$ python3 -q
>>> import numpy as np
>>> np.set_printoptions(precision=2, suppress=True, linewidth=140, sign=" ")
>>> A = np.loadtxt("layer15.csv", delimiter=",")
>>> A
array([[  0.,   9.,   0.,   1.,   0.,   8.,   0.],
       [ 13.,   0.,  15.,   0.,   1.,   0.,   5.],
       [ 25.,   0.,  27.,   0.,   0.,   0.,   5.],
       [  0.,   0.,   0.,   3.,   5.,   3.,   9.],
       [  0.,  13.,   0.,   0.,   0.,  13.,   1.],
       [  0.,   6.,   0.,   9.,   0.,   5.,   0.],
       [  0.,   0.,   0.,  11.,   7.,   2.,   5.],
       [  7.,   0.,  14.,   0.,   0.,   0.,   0.],
       [  0.,   8.,   0.,   3.,   0.,   9.,   0.],
       [  7.,   0.,   6.,   1.,   1.,   0.,   0.],
       [  0.,   0.,   1.,   0.,   1.,   0.,   7.],
       [  0.,   4.,   0.,  13.,   2.,   7.,   0.],
       [  0.,   5.,   0.,   5.,   0.,   3.,   0.],
       [ 28.,   0.,  27.,   0.,   0.,   0.,   2.],
       [ 16.,   0.,  13.,   0.,   0.,   0.,   0.],
       [  1.,   0.,   3.,   0.,   7.,   0.,  13.],
       [  0.,   0.,   0.,  11.,   9.,   0.,   7.],
       [ 19.,   0.,  20.,   0.,   1.,   0.,   5.],
       [  0.,   6.,   0.,   3.,   0.,   8.,   0.],
       [  0.,   9.,   0.,   1.,   3.,  14.,  11.],
       [  0.,   2.,   0.,   1.,   0.,   3.,   0.],
       [ 10.,   0.,  11.,   0.,   0.,   0.,   0.],
       [  7.,   0.,   7.,   0.,   0.,   0.,   0.],
       [  0.,   6.,   0.,  13.,   4.,  11.,   0.],
       [  0.,   8.,   0.,   7.,   0.,   9.,   0.],
       [  0.,   0.,   0.,  19.,   7.,   2.,   0.],
       [  1.,   0.,   6.,   0.,   0.,   0.,   0.],
       [ 10.,   0.,   9.,   0.,   0.,   0.,   0.],
       [ 25.,   0.,  27.,   0.,   1.,   0.,   9.],
       [ 19.,   0.,  22.,   0.,   0.,   0.,   1.],
       [  0.,  10.,   0.,   0.,   0.,  10.,   4.],
       [  0.,   6.,   0.,   0.,   0.,   8.,   8.],
       [  0.,  10.,   0.,   7.,   0.,  13.,   0.],
       [ 22.,   0.,  14.,   5.,   2.,   0.,   0.],
       [  0.,  12.,   0.,   1.,   2.,  17.,  10.],
       [  0.,  14.,   0.,   9.,   0.,  18.,   0.],
       [  0.,   8.,  10.,   0.,   0.,   3.,   0.],
       [  0.,  10.,   0.,   9.,   0.,  10.,   0.],
       [ 13.,   0.,  13.,   0.,   0.,   0.,   0.],
       [  0.,   0.,   0.,  13.,   6.,   5.,   2.],
       [  0.,   0.,   0.,   1.,   2.,   0.,   2.],
       [  1.,   3.,   5.,   0.,   0.,   0.,   0.],
       [  1.,   0.,   8.,   0.,   0.,   0.,   3.],
       [  0.,   0.,   0.,  13.,   4.,   0.,   0.],
       [  0.,   0.,   4.,   0.,   0.,   0.,   2.]])
>>> hat = A @ np.linalg.solve(A.T @ A, A.T)
>>> np.linalg.matrix_rank(np.eye(45) - hat)
np.int64(38)
>>> np.allclose(hat @ hat, hat)
True
>>> round(float(np.trace(hat)), 2)
7.0
>>> np.round(np.linalg.eigvalsh(hat), 2) + 0
array([ 0.,  0.,  0.,  0.,  0.,  0.,  0.,  0.,  0.,  0.,  0.,  0.,  0.,  0.,  0.,  0.,  0.,  0.,  0.,  0.,  0.,  0.,  0.,  0.,  0.,  0.,
        0.,  0.,  0.,  0.,  0.,  0.,  0.,  0.,  0.,  0.,  0.,  0.,  1.,  1.,  1.,  1.,  1.,  1.,  1.])
>>> O, r_ = np.linalg.qr(A)
>>> O.shape, r_.shape
((45, 7), (7, 7))
>>> np.allclose(r_.T @ r_, A.T @ A)
True
>>> np.abs(np.diag(r_))
array([ 64.69,  36.89,  18.78,  37.32,  12.55,  10.9 ,  13.4 ])
>>> np.round(abs(r_[0, 0]), 2), round(np.linalg.norm(A[:, 0]), 2)
(np.float64(64.69), np.float64(64.69))
>>> round(np.trace(O @ O.T), 2)
np.float64(7.0)
>>> round(float(np.linalg.norm(A[6] - A[15])), 2)
14.11
>>> np.linalg.norm(A, axis=1).argmax()
np.int64(13)
>>> np.linalg.norm(A, axis=0)
array([ 64.69,  36.89,  67.56,  41.27,  18.73,  44.33,  29.27])
>>> A[6] @ A[15]
np.float64(114.0)
>>> round(np.linalg.norm(A, "nuc"), 2)
np.float64(245.62)
>>> O, vecs = np.linalg.qr(A[:, :6])[0], np.linalg.qr(A[:, 6:])[0]
>>> sigma = np.linalg.svd(O.T @ vecs, compute_uv=False)
>>> np.round(np.linalg.norm(O @ O.T - vecs @ vecs.T, 2), 2)
np.float64(1.0)
>>> sigma
array([ 0.89])
>>> rng = np.random.default_rng(4537)
>>> lab = rng.permutation(7)
>>> A2 = A[:, lab] * rng.choice([-1, 1], 7)
>>> A2
array([[ -0.,  -0.,   0.,   8.,  -9.,  -0.,  -1.],
       [ -5., -15.,  13.,   0.,  -0.,  -1.,  -0.],
       [ -5., -27.,  25.,   0.,  -0.,  -0.,  -0.],
       [ -9.,  -0.,   0.,   3.,  -0.,  -5.,  -3.],
       [ -1.,  -0.,   0.,  13., -13.,  -0.,  -0.],
       [ -0.,  -0.,   0.,   5.,  -6.,  -0.,  -9.],
       [ -5.,  -0.,   0.,   2.,  -0.,  -7., -11.],
       [ -0., -14.,   7.,   0.,  -0.,  -0.,  -0.],
       [ -0.,  -0.,   0.,   9.,  -8.,  -0.,  -3.],
       [ -0.,  -6.,   7.,   0.,  -0.,  -1.,  -1.],
       [ -7.,  -1.,   0.,   0.,  -0.,  -1.,  -0.],
       [ -0.,  -0.,   0.,   7.,  -4.,  -2., -13.],
       [ -0.,  -0.,   0.,   3.,  -5.,  -0.,  -5.],
       [ -2., -27.,  28.,   0.,  -0.,  -0.,  -0.],
       [ -0., -13.,  16.,   0.,  -0.,  -0.,  -0.],
       [-13.,  -3.,   1.,   0.,  -0.,  -7.,  -0.],
       [ -7.,  -0.,   0.,   0.,  -0.,  -9., -11.],
       [ -5., -20.,  19.,   0.,  -0.,  -1.,  -0.],
       [ -0.,  -0.,   0.,   8.,  -6.,  -0.,  -3.],
       [-11.,  -0.,   0.,  14.,  -9.,  -3.,  -1.],
       [ -0.,  -0.,   0.,   3.,  -2.,  -0.,  -1.],
       [ -0., -11.,  10.,   0.,  -0.,  -0.,  -0.],
       [ -0.,  -7.,   7.,   0.,  -0.,  -0.,  -0.],
       [ -0.,  -0.,   0.,  11.,  -6.,  -4., -13.],
       [ -0.,  -0.,   0.,   9.,  -8.,  -0.,  -7.],
       [ -0.,  -0.,   0.,   2.,  -0.,  -7., -19.],
       [ -0.,  -6.,   1.,   0.,  -0.,  -0.,  -0.],
       [ -0.,  -9.,  10.,   0.,  -0.,  -0.,  -0.],
       [ -9., -27.,  25.,   0.,  -0.,  -1.,  -0.],
       [ -1., -22.,  19.,   0.,  -0.,  -0.,  -0.],
       [ -4.,  -0.,   0.,  10., -10.,  -0.,  -0.],
       [ -8.,  -0.,   0.,   8.,  -6.,  -0.,  -0.],
       [ -0.,  -0.,   0.,  13., -10.,  -0.,  -7.],
       [ -0., -14.,  22.,   0.,  -0.,  -2.,  -5.],
       [-10.,  -0.,   0.,  17., -12.,  -2.,  -1.],
       [ -0.,  -0.,   0.,  18., -14.,  -0.,  -9.],
       [ -0., -10.,   0.,   3.,  -8.,  -0.,  -0.],
       [ -0.,  -0.,   0.,  10., -10.,  -0.,  -9.],
       [ -0., -13.,  13.,   0.,  -0.,  -0.,  -0.],
       [ -2.,  -0.,   0.,   5.,  -0.,  -6., -13.],
       [ -2.,  -0.,   0.,   0.,  -0.,  -2.,  -1.],
       [ -0.,  -5.,   1.,   0.,  -3.,  -0.,  -0.],
       [ -3.,  -8.,   1.,   0.,  -0.,  -0.,  -0.],
       [ -0.,  -0.,   0.,   0.,  -0.,  -4., -13.],
       [ -2.,  -4.,   0.,   0.,  -0.,  -0.,  -0.]])
>>> left, _, vt = np.linalg.svd(A.T @ A2)
>>> lab
array([ 6,  2,  0,  5,  1,  4,  3])
